>>> import numpy as np
>>> np.set_printoptions(precision=2, suppress=True, linewidth=120, floatmode="fixed")
>>> F = np.load("sample15.npy")
>>> F
array([[ 0,  1,  2, -1, -3,  1,  0, -1],
       [-1,  0,  3,  0, -2,  0,  0,  1],
       [-2, -3,  0, -1,  1,  1, -2, -2],
       [ 1,  0,  1,  0,  3,  0,  1,  1],
       [ 3,  2, -1, -3,  0, -2,  3, -1],
       [-1,  0, -1,  0,  2,  0,  1, -3],
       [ 0,  0,  2, -1, -3, -1,  0,  3],
       [ 1, -1,  2, -1,  1,  3, -3,  0]])
>>> np.linalg.cond(F) > 100
np.False_
>>> round(np.log10(np.linalg.cond(F)))
1
>>> np.round(np.abs(np.linalg.svd(F)[2][-1]), 2) + 0
array([0.00, 0.37, 0.21, 0.04, 0.15, 0.63, 0.60, 0.19])
>>> print(np.round(np.linalg.norm(F, 2) / np.linalg.norm(F), 2))
0.58
>>> Uu, sigma, Vt = np.linalg.svd(F)
>>> np.argmax(sigma[:-1] / (sigma[1:] + 1e-6)) + 1
np.int64(6)
>>> M2 = Uu[:, :6] @ np.diag(sigma[:6]) @ Vt[:6]
>>> np.linalg.matrix_rank(F, rtol=0.05)
np.int64(6)
>>> np.round(np.linalg.norm(F - M2) / np.linalg.norm(F), 2)
np.float64(0.03)
>>> t3 = np.stack([F, -2 * F, F[::-1]])
>>> np.linalg.det(t3)
array([   625.00, 160000.00,    625.00])
>>> M2 = np.linalg.inv(F)
>>> np.round(np.linalg.det(F) * M2, 2) + 0
array([[    0.00,   425.00,   225.00,    50.00,   250.00,  -875.00,  -800.00,  -175.00],
       [ -425.00,     0.00,  -550.00,  -450.00,   -50.00,  1000.00,   625.00,   500.00],
       [ -225.00,   550.00,     0.00,  -100.00,   150.00,  -125.00,  -300.00,    75.00],
       [  -50.00,   450.00,   100.00,     0.00,    75.00,  -625.00,  -700.00,  -200.00],
       [ -250.00,    50.00,  -150.00,   -75.00,     0.00,   375.00,   200.00,   200.00],
       [  875.00, -1000.00,   125.00,   625.00,  -375.00,     0.00,   375.00,  -250.00],
       [  800.00,  -625.00,   300.00,   700.00,  -200.00,  -375.00,     0.00,  -500.00],
       [  175.00,  -500.00,   -75.00,   200.00,  -200.00,   250.00,   500.00,     0.00]])
>>> np.round(np.linalg.slogdet(F)[0], 2)
np.float64(1.0)
>>> np.round(np.linalg.cond(F), 2)
np.float64(28.7)
>>> np.round(F @ M2, 2) + 0
array([[1.00, 0.00, 0.00, 0.00, 0.00, 0.00, 0.00, 0.00],
       [0.00, 1.00, 0.00, 0.00, 0.00, 0.00, 0.00, 0.00],
       [0.00, 0.00, 1.00, 0.00, 0.00, 0.00, 0.00, 0.00],
       [0.00, 0.00, 0.00, 1.00, 0.00, 0.00, 0.00, 0.00],
       [0.00, 0.00, 0.00, 0.00, 1.00, 0.00, 0.00, 0.00],
       [0.00, 0.00, 0.00, 0.00, 0.00, 1.00, 0.00, 0.00],
       [0.00, 0.00, 0.00, 0.00, 0.00, 0.00, 1.00, 0.00],
       [0.00, 0.00, 0.00, 0.00, 0.00, 0.00, 0.00, 1.00]])
>>> print((np.abs(M2) > 1e-9).astype(int))
[[0 1 1 1 1 1 1 1]
 [1 0 1 1 1 1 1 1]
 [1 1 0 1 1 1 1 1]
 [1 1 1 0 1 1 1 1]
 [1 1 1 1 0 1 1 1]
 [1 1 1 1 1 0 1 1]
 [1 1 1 1 1 1 0 1]
 [1 1 1 1 1 1 1 0]]
>>> print(np.allclose(M2, F.T))
False
>>> A = np.load("block14.npy")
>>> A
array([[ 2, -3, -2,  0],
       [ 0, -1,  1,  1],
       [-3, -3, -1, -3],
       [-3,  1,  2,  2],
       [ 3,  2,  1, -2],
       [ 2,  0, -5, -3]])
>>> M2 = A / np.sqrt((A ** 2).mean(axis=1, keepdims=True))
>>> np.linalg.matrix_rank(M2) == np.linalg.matrix_rank(A)
np.True_
>>> A - A.mean(axis=1, keepdims=True)
array([[ 2.75, -2.25, -1.25,  0.75],
       [-0.25, -1.25,  0.75,  0.75],
       [-0.50, -0.50,  1.50, -0.50],
       [-3.50,  0.50,  1.50,  1.50],
       [ 2.00,  1.00,  0.00, -3.00],
       [ 3.50,  1.50, -3.50, -1.50]])
>>> M2[4]
array([ 1.41,  0.94,  0.47, -0.94])
>>> r0, v = A[1], A[2]
>>> r0 @ v
np.int64(-1)
>>> r0 @ r0
np.int64(3)
>>> p = (r0 @ v) / (r0 @ r0) * r0
>>> print(v - p)
[-3.00 -3.33 -0.67 -2.67]
>>> print(round(float(np.linalg.norm(r0 + v) ** 2 + np.linalg.norm(r0 - v) ** 2), 2))
62.0
>>> np.linalg.matrix_rank(np.outer(r0, v))
np.int64(1)
>>> np.round((v - p) @ r0, 2)
np.float64(0.0)
>>> p
array([-0.00,  0.33, -0.33, -0.33])
>>> M2 = np.c_[A[:, :3] @ np.array([[1, -1, -2], [0, -2, 0], [-1, 1, -1]]), np.array([2, 0, 1, 3, 0, 1])]
>>> M2
array([[ 4,  2, -2,  2],
       [-1,  3, -1,  0],
       [-2,  8,  7,  1],
       [-5,  3,  4,  3],
       [ 2, -6, -7,  0],
       [ 7, -7,  1,  1]])
>>> np.linalg.matrix_rank(M2)
np.int64(4)
>>> arr = np.load("m.npy")
>>> arr
array([[ 0.30, -0.11, -0.42,  0.15],
       [-0.11,  0.04,  0.16, -0.06],
       [-0.42,  0.16,  0.58, -0.21],
       [ 0.15, -0.06, -0.21,  0.08]])
>>> vec = np.array([0, 0, 2, 0])
>>> print((arr @ vec).argmax())
2
>>> arr @ np.ones(4)
array([-0.08,  0.03,  0.10, -0.04])
>>> np.einsum("ij,j->i", arr, vec)
array([-0.84,  0.31,  1.15, -0.42])
>>> arr @ np.linalg.pinv(arr) @ arr
array([[ 0.30, -0.11, -0.42,  0.15],
       [-0.11,  0.04,  0.16, -0.06],
       [-0.42,  0.16,  0.58, -0.21],
       [ 0.15, -0.06, -0.21,  0.08]])
>>> np.allclose(arr[:-1].T @ np.linalg.lstsq(arr[:-1].T, arr[-1])[0], arr[-1])
True
>>> round(float(np.trace(np.linalg.pinv(arr) @ arr)), 2)
1.0
>>> vals, evecs = np.linalg.eigh(arr)
>>> vec = np.array([5, 3, 2, 3])
>>> (np.sign(evecs[:, -1].round(6)) == np.sign(evecs[0, -1].round(6))).astype(int)
array([1, 0, 0, 1])
>>> round(float(np.abs(arr).sum(axis=1).max()), 2), round(np.abs(vals).max(), 2)
(1.36, np.float64(1.0))
>>> round(vec @ arr @ vec / (vec @ vec), 2), round(float(vals[0]), 2), round(vals[-1], 2)
(np.float64(0.04), -0.0, np.float64(1.0))
>>> rk = np.linalg.matrix_rank(arr)
>>> print(rk)
1
>>> N = np.linalg.svd(arr)[2][rk:].T
>>> N.shape
(4, 3)
>>> np.linalg.matrix_rank(arr.T @ arr), np.linalg.matrix_rank(arr @ arr.T)
(np.int64(1), np.int64(1))
>>> M = np.loadtxt("x.csv", delimiter=",")
>>> M
array([[  3.09,  -5.87,   2.64,  -6.24,  15.35],
       [  2.10,  -0.55, -13.03,  -0.62,  -8.09],
       [  2.94,  -8.49, -19.84,  -8.77,  -2.55],
       [-12.73,  -0.63,   2.75,  -7.61,  -1.83],
       [  1.34, -12.96,   1.89,  -4.00,   4.26],
       [  7.35,   4.83,  -0.95,   3.07,   9.61],
       [ -2.12,   2.63,  -2.80,   6.15,  -6.59],
       [ 19.08,   1.54,   5.71,  11.03,   3.35],
       [ -6.14,  -0.29,   2.46,   7.63,   4.34],
       [ -6.58,   3.25,  -2.05, -10.48,  -0.28],
       [  5.13, -17.27,  -5.20,  -5.76,  13.93],
       [  0.81, -13.17,  -5.49,   5.61,   6.06],
       [  8.92,   3.00,  -3.51,   9.37,  -4.19],
       [  3.36,  10.83,   4.44,  -1.39,  -8.70],
       [ -8.91, -11.11,   1.85,   4.05,  -3.21],
       [  6.53,   3.11,   1.84, -16.51,  12.40],
       [ -5.12, -10.49,   3.40,   1.48,   1.93],
       [-16.13,  -7.65,   4.11,   4.16, -12.05],
       [ -4.46, -11.13,  -4.72, -11.75,  15.05],
       [ -6.17,   2.35,   1.43,  -1.94,  13.19],
       [  3.15,  14.78,   3.22,   7.03,  -1.76],
       [ -0.33,  -5.14,   4.98,   1.20,  -3.17],
       [  6.66,  -1.80,   4.39,   8.62, -18.67],
       [ -0.50,   4.32, -11.84,  -5.85,   4.24],
       [ -0.98,  -0.81,  -1.82,  -6.65,   3.04],
       [ -9.11,   0.85,  -2.35,   1.45,   0.12],
       [ -4.03,  -2.40,   0.05,  -8.45,   4.63],
       [ 11.82,  -3.80,   3.94, -15.99,  14.26],
       [-12.97,   3.60, -13.17, -12.69,  19.23]])
>>> hat = M @ np.linalg.solve(M.T @ M, M.T)
>>> hat @ M[:, 3]
array([ -6.24,  -0.62,  -8.77,  -7.61,  -4.00,   3.07,   6.15,  11.03,   7.63, -10.48,  -5.76,   5.61,   9.37,  -1.39,
         4.05, -16.51,   1.48,   4.16, -11.75,  -1.94,   7.03,   1.20,   8.62,  -5.85,  -6.65,   1.45,  -8.45, -15.99,
       -12.69])
>>> np.allclose(hat @ hat, hat)
True
>>> print(np.linalg.matrix_rank(np.eye(29) - hat))
24
